$ python3 -q
>>> import numpy as np
>>> np.set_printoptions(suppress=True, linewidth=160)
>>> K = np.load("m.npy")
>>> print(K.round(3))
[[-3.936 -2.883  1.093]
 [-2.856  2.806 -2.994]
 [ 1.989 -3.333  3.151]
 [-3.584  2.18  -2.72 ]
 [-2.644  2.954 -3.047]
 [ 1.39  -3.597  3.183]
 [-4.646 -1.845  0.086]
 [ 4.391  2.331 -0.535]
 [ 3.305  3.369 -1.651]
 [-4.869 -0.5   -1.019]
 [ 1.693  3.946 -2.562]
 [ 3.143 -2.584  2.906]
 [ 3.277  3.386 -1.672]
 [ 2.906 -2.77   2.981]]
>>> # null space of dimension 1
>>> f = np.array([-1, 0])
>>> np.round(np.cross(K[5, :3], K[12, :3]), 3)
array([-4.761, 12.753, 16.494])
>>> print(np.round(np.array([np.convolve(row, f, "same") for row in K]), 3))
[[ 3.936  2.883 -1.093]
 [ 2.856 -2.806  2.994]
 [-1.989  3.333 -3.151]
 [ 3.584 -2.18   2.72 ]
 [ 2.644 -2.954  3.047]
 [-1.39   3.597 -3.183]
 [ 4.646  1.845 -0.086]
 [-4.391 -2.331  0.535]
 [-3.305 -3.369  1.651]
 [ 4.869  0.5    1.019]
 [-1.693 -3.946  2.562]
 [-3.143  2.584 -2.906]
 [-3.277 -3.386  1.672]
 [-2.906  2.77  -2.981]]
>>> A2 = np.array([[1], [4], [4]])
>>> W2 = np.array([[-2, 1, 1, -1]])
>>> rng = np.random.default_rng(14)
>>> W0 = A2 @ W2 + 0.1 * rng.normal(size=(3, 4))
>>> W0.round(3)
array([[-1.93 ,  0.902,  0.843, -1.292],
       [-8.035,  4.125,  4.003, -3.949],
       [-7.898,  3.912,  4.265, -4.088]])
>>> np.unique(K.round(6), axis=0).shape
(14, 3)
>>> np.round(K @ np.linalg.pinv(K) @ K, 3)
array([[-3.936, -2.883,  1.093],
       [-2.856,  2.806, -2.994],
       [ 1.989, -3.333,  3.151],
       [-3.584,  2.18 , -2.72 ],
       [-2.644,  2.954, -3.047],
       [ 1.39 , -3.597,  3.183],
       [-4.646, -1.845,  0.086],
       [ 4.391,  2.331, -0.535],
       [ 3.305,  3.369, -1.651],
       [-4.869, -0.5  , -1.019],
       [ 1.693,  3.946, -2.562],
       [ 3.143, -2.584,  2.906],
       [ 3.277,  3.386, -1.672],
       [ 2.906, -2.77 ,  2.981]])
>>> np.allclose(K[:-1].T @ np.linalg.lstsq(K[:-1].T, K[-1])[0], K[-1])
True
>>> f, v = W0[2], W0[1]
>>> print(np.round(f @ f, 3))
112.577
>>> p = (f @ v) / (f @ f) * f
>>> print(np.linalg.matrix_rank(np.outer(f, v)))
1
>>> Uu, s, Vh = np.linalg.svd(W0)
>>> s.round(3)
array([15.248,  0.361,  0.269])
>>> A2 = Uu[:, :1] @ np.diag(s[:1]) @ Vh[:1]
>>> A2.round(3)
array([[-1.954,  0.984,  1.01 , -0.995],
       [-7.975,  4.014,  4.119, -4.06 ],
       [-7.953,  4.003,  4.108, -4.049]])
>>> np.round(np.linalg.norm(W0 - A2) / np.linalg.norm(W0), 3)
np.float64(0.03)
>>> round(float(np.linalg.norm(W0 - A2, 2)), 3), np.round(s[1], 3)
(0.361, np.float64(0.361))
>>> np.linalg.matrix_rank(A2)
np.int64(1)
>>> round(float(np.abs(W0 - A2).max()), 3)
0.297
>>> arr = np.load("arr.npy")
>>> print(arr)
[[ 0.  1.  0.]
 [-2.  5.  2.]
 [ 2. -5. -2.]]
>>> w1 = np.array([[1, -3], [0, 1], [3, -2]])
>>> beta = np.array([-2, -1])
>>> H = np.maximum(arr @ w1 + beta, 0)
>>> (H > 0).astype(int)
array([[0, 0],
       [1, 1],
       [0, 0]])
>>> np.linalg.matrix_rank(H)
np.int64(1)
>>> W2 = np.array([[-1, 1], [-2, 0]])
>>> w1 @ W2
array([[ 5,  1],
       [-2,  0],
       [ 1,  3]])
>>> Uu, s, Vh = np.linalg.svd(arr)
>>> V = Vh[:(s > 1e-8).sum()]
>>> x = arr[0] + 4 * arr[1] + rng.integers(2) * np.eye(3)[0]
>>> x
array([-8., 21.,  8.])
>>> np.linalg.matrix_rank(np.vstack([arr, x]))
np.int64(2)
>>> Uu, s, Vh = np.linalg.svd(arr)
>>> s.round(3) + 0
array([8.171, 0.49 , 0.   ])
>>> A2 = Uu[:, :2] @ np.diag(s[:2]) @ Vh[:2]
>>> round(float(np.linalg.norm(arr - A2) / np.linalg.norm(arr)), 3)
0.0
>>> np.linalg.matrix_rank(arr, rtol=0.05)
np.int64(2)
>>> round(float(np.abs(arr - A2).max()), 3)
0.0
>>> np.linalg.matrix_rank(A2)
np.int64(2)
>>> X = np.load("data.npy")
>>> print(X)
[[ 0. -2.  0.  0.]
 [-2.  0. -2.  0.]
 [ 0. -2. -2. -2.]
 [ 0.  0. -2.  3.]]
>>> # symmetric, so the eigenvalues are real
>>> x = np.array([1, 3, 5])
>>> arr @ np.ones(3)
array([ 1.,  5., -5.])
>>> arr @ (2 * x)
array([  6.,  46., -46.])
>>> np.linalg.norm(arr @ x) <= np.linalg.norm(arr, 2) * np.linalg.norm(x) + 1e-9
np.True_
>>> np.sign((arr @ x).round(6))
array([ 1.,  1., -1.])
>>> print(round(np.linalg.eigvals(X).sum().real, 3))
1.0
>>> np.einsum("ii->", X)
np.float64(1.0)
>>> print(np.einsum("ij,ji->", X, X))
37.0
>>> np.round(np.poly(arr), 3) + 0
array([ 1., -3.,  2.,  0.])
>>> np.round(np.linalg.eigvals(arr), 3) + 0
array([2., 1., 0.])
>>> print(np.einsum("ii->", arr))
3.0
>>> m1 = np.loadtxt("a.csv", delimiter=",")
>>> m1
array([[-2., -2., -1.],
       [ 0.,  0.,  0.],
       [ 2., -1.,  1.],
       [-2., -2., -1.],
       [ 1., -3.,  0.],
       [ 0.,  0.,  0.],
       [-3., -4., -2.],
       [-2., -2., -1.],
       [ 0.,  0.,  0.],
       [ 0.,  0.,  0.],
       [ 0.,  0.,  0.],
       [ 1., -3.,  0.],
       [-3., -4., -2.],
       [ 0.,  0.,  0.],
       [-3., -4., -2.],
       [-3., -4., -2.],
       [ 0.,  0.,  0.],
       [ 2., -1.,  1.],
       [ 0., -3.,  0.],
       [ 0.,  0.,  0.],
       [-2., -2., -1.],
       [ 1., -3.,  0.],
       [ 0.,  0.,  0.],
       [-1., -2., -1.],
       [ 0., -3.,  0.],
       [-2., -2., -1.]])
>>> # rows 0 and 3 are equal
>>> P = m1 @ np.linalg.solve(m1.T @ m1, m1.T)
>>> np.round(np.trace(P), 3)
np.float64(3.0)
>>> print(np.linalg.matrix_rank(np.eye(26) - P))
23
